$ ipython --no-banner

In [1]: import numpy as np

In [2]: from numpy import linalg as LA

In [3]: np.set_printoptions(precision=2, suppress=True, linewidth=100, legacy="1.25")

In [4]: def tidy(a):
   ...:     return np.round(a, 2) + 0
   ...: 

In [5]: feats = np.loadtxt("layer18.csv", delimiter=",")

In [6]: feats
Out[6]: 
array([[0., 0., 0., 0., 0., 0., 0., 0., 0., 0., 0.],
       [0., 0., 0., 0., 0., 0., 1., 0., 0., 0., 0.],
       [2., 0., 0., 0., 0., 0., 0., 0., 0., 0., 0.],
       [0., 0., 0., 0., 0., 0., 0., 0., 0., 0., 1.],
       [0., 0., 0., 0., 0., 0., 0., 0., 0., 0., 0.],
       [0., 0., 0., 0., 0., 2., 0., 0., 0., 0., 0.],
       [0., 0., 0., 0., 2., 0., 0., 0., 0., 0., 0.],
       [0., 0., 0., 0., 0., 0., 0., 0., 0., 0., 0.],
       [0., 0., 0., 1., 0., 0., 0., 0., 0., 0., 0.],
       [0., 0., 1., 0., 0., 0., 0., 0., 0., 0., 0.],
       [0., 0., 0., 0., 0., 0., 0., 0., 0., 0., 0.]])

In [7]: np.allclose(feats[:-1].T @ LA.lstsq(feats[:-1].T, feats[-1])[0], feats[-1])
Out[7]: True

In [8]: tidy(np.trace(LA.pinv(feats) @ feats))
Out[8]: 7.0

In [9]: np.abs(np.diag(LA.qr(feats)[1])) > 1e-9
Out[9]: array([ True, False,  True,  True,  True,  True, False, False, False, False, False])

In [10]: np.unique(feats.round(6), axis=0).shape
Out[10]: (8, 11)

In [11]: print(tidy(feats @ LA.pinv(feats) @ feats))
[[0. 0. 0. 0. 0. 0. 0. 0. 0. 0. 0.]
 [0. 0. 0. 0. 0. 0. 1. 0. 0. 0. 0.]
 [2. 0. 0. 0. 0. 0. 0. 0. 0. 0. 0.]
 [0. 0. 0. 0. 0. 0. 0. 0. 0. 0. 1.]
 [0. 0. 0. 0. 0. 0. 0. 0. 0. 0. 0.]
 [0. 0. 0. 0. 0. 2. 0. 0. 0. 0. 0.]
 [0. 0. 0. 0. 2. 0. 0. 0. 0. 0. 0.]
 [0. 0. 0. 0. 0. 0. 0. 0. 0. 0. 0.]
 [0. 0. 0. 1. 0. 0. 0. 0. 0. 0. 0.]
 [0. 0. 1. 0. 0. 0. 0. 0. 0. 0. 0.]
 [0. 0. 0. 0. 0. 0. 0. 0. 0. 0. 0.]]

In [12]: print(tidy(LA.pinv(feats)))
[[0.  0.  0.5 0.  0.  0.  0.  0.  0.  0.  0. ]
 [0.  0.  0.  0.  0.  0.  0.  0.  0.  0.  0. ]
 [0.  0.  0.  0.  0.  0.  0.  0.  0.  1.  0. ]
 [0.  0.  0.  0.  0.  0.  0.  0.  1.  0.  0. ]
 [0.  0.  0.  0.  0.  0.  0.5 0.  0.  0.  0. ]
 [0.  0.  0.  0.  0.  0.5 0.  0.  0.  0.  0. ]
 [0.  1.  0.  0.  0.  0.  0.  0.  0.  0.  0. ]
 [0.  0.  0.  0.  0.  0.  0.  0.  0.  0.  0. ]
 [0.  0.  0.  0.  0.  0.  0.  0.  0.  0.  0. ]
 [0.  0.  0.  0.  0.  0.  0.  0.  0.  0.  0. ]
 [0.  0.  0.  1.  0.  0.  0.  0.  0.  0.  0. ]]

In [13]: print(tidy(LA.norm(feats, axis=0)))
[2. 0. 1. 1. 2. 2. 1. 0. 0. 0. 1.]

In [14]: feats @ feats.T
Out[14]: 
array([[0., 0., 0., 0., 0., 0., 0., 0., 0., 0., 0.],
       [0., 1., 0., 0., 0., 0., 0., 0., 0., 0., 0.],
       [0., 0., 4., 0., 0., 0., 0., 0., 0., 0., 0.],
       [0., 0., 0., 1., 0., 0., 0., 0., 0., 0., 0.],
       [0., 0., 0., 0., 0., 0., 0., 0., 0., 0., 0.],
       [0., 0., 0., 0., 0., 4., 0., 0., 0., 0., 0.],
       [0., 0., 0., 0., 0., 0., 4., 0., 0., 0., 0.],
       [0., 0., 0., 0., 0., 0., 0., 0., 0., 0., 0.],
       [0., 0., 0., 0., 0., 0., 0., 0., 1., 0., 0.],
       [0., 0., 0., 0., 0., 0., 0., 0., 0., 1., 0.],
       [0., 0., 0., 0., 0., 0., 0., 0., 0., 0., 0.]])

In [15]: feats.T @ feats
Out[15]: 
array([[4., 0., 0., 0., 0., 0., 0., 0., 0., 0., 0.],
       [0., 0., 0., 0., 0., 0., 0., 0., 0., 0., 0.],
       [0., 0., 1., 0., 0., 0., 0., 0., 0., 0., 0.],
       [0., 0., 0., 1., 0., 0., 0., 0., 0., 0., 0.],
       [0., 0., 0., 0., 4., 0., 0., 0., 0., 0., 0.],
       [0., 0., 0., 0., 0., 4., 0., 0., 0., 0., 0.],
       [0., 0., 0., 0., 0., 0., 1., 0., 0., 0., 0.],
       [0., 0., 0., 0., 0., 0., 0., 0., 0., 0., 0.],
       [0., 0., 0., 0., 0., 0., 0., 0., 0., 0., 0.],
       [0., 0., 0., 0., 0., 0., 0., 0., 0., 0., 0.],
       [0., 0., 0., 0., 0., 0., 0., 0., 0., 0., 1.]])

In [16]: U, sigma, Vh = LA.svd(feats)

In [17]: vecs = Vh[:(sigma > 1e-8).sum()]

In [18]: rng = np.random.default_rng(92)

In [19]: vec = feats[4] + -3 * feats[6] + rng.integers(2) * np.eye(11)[8]

In [20]: print(vec)
[ 0.  0.  0.  0. -6.  0.  0.  0.  0.  0.  0.]

In [21]: LA.matrix_rank(np.vstack([feats, vec]))
Out[21]: 7

In [22]: np.allclose(vecs.T @ vecs @ vec, vec)
Out[22]: True

In [23]: tidy(LA.norm(vec - vecs.T @ vecs @ vec))
Out[23]: 0.0

In [24]: vecs.T @ vecs
Out[24]: 
array([[1., 0., 0., 0., 0., 0., 0., 0., 0., 0., 0.],
       [0., 0., 0., 0., 0., 0., 0., 0., 0., 0., 0.],
       [0., 0., 1., 0., 0., 0., 0., 0., 0., 0., 0.],
       [0., 0., 0., 1., 0., 0., 0., 0., 0., 0., 0.],
       [0., 0., 0., 0., 1., 0., 0., 0., 0., 0., 0.],
       [0., 0., 0., 0., 0., 1., 0., 0., 0., 0., 0.],
       [0., 0., 0., 0., 0., 0., 1., 0., 0., 0., 0.],
       [0., 0., 0., 0., 0., 0., 0., 0., 0., 0., 0.],
       [0., 0., 0., 0., 0., 0., 0., 0., 0., 0., 0.],
       [0., 0., 0., 0., 0., 0., 0., 0., 0., 0., 0.],
       [0., 0., 0., 0., 0., 0., 0., 0., 0., 0., 1.]])
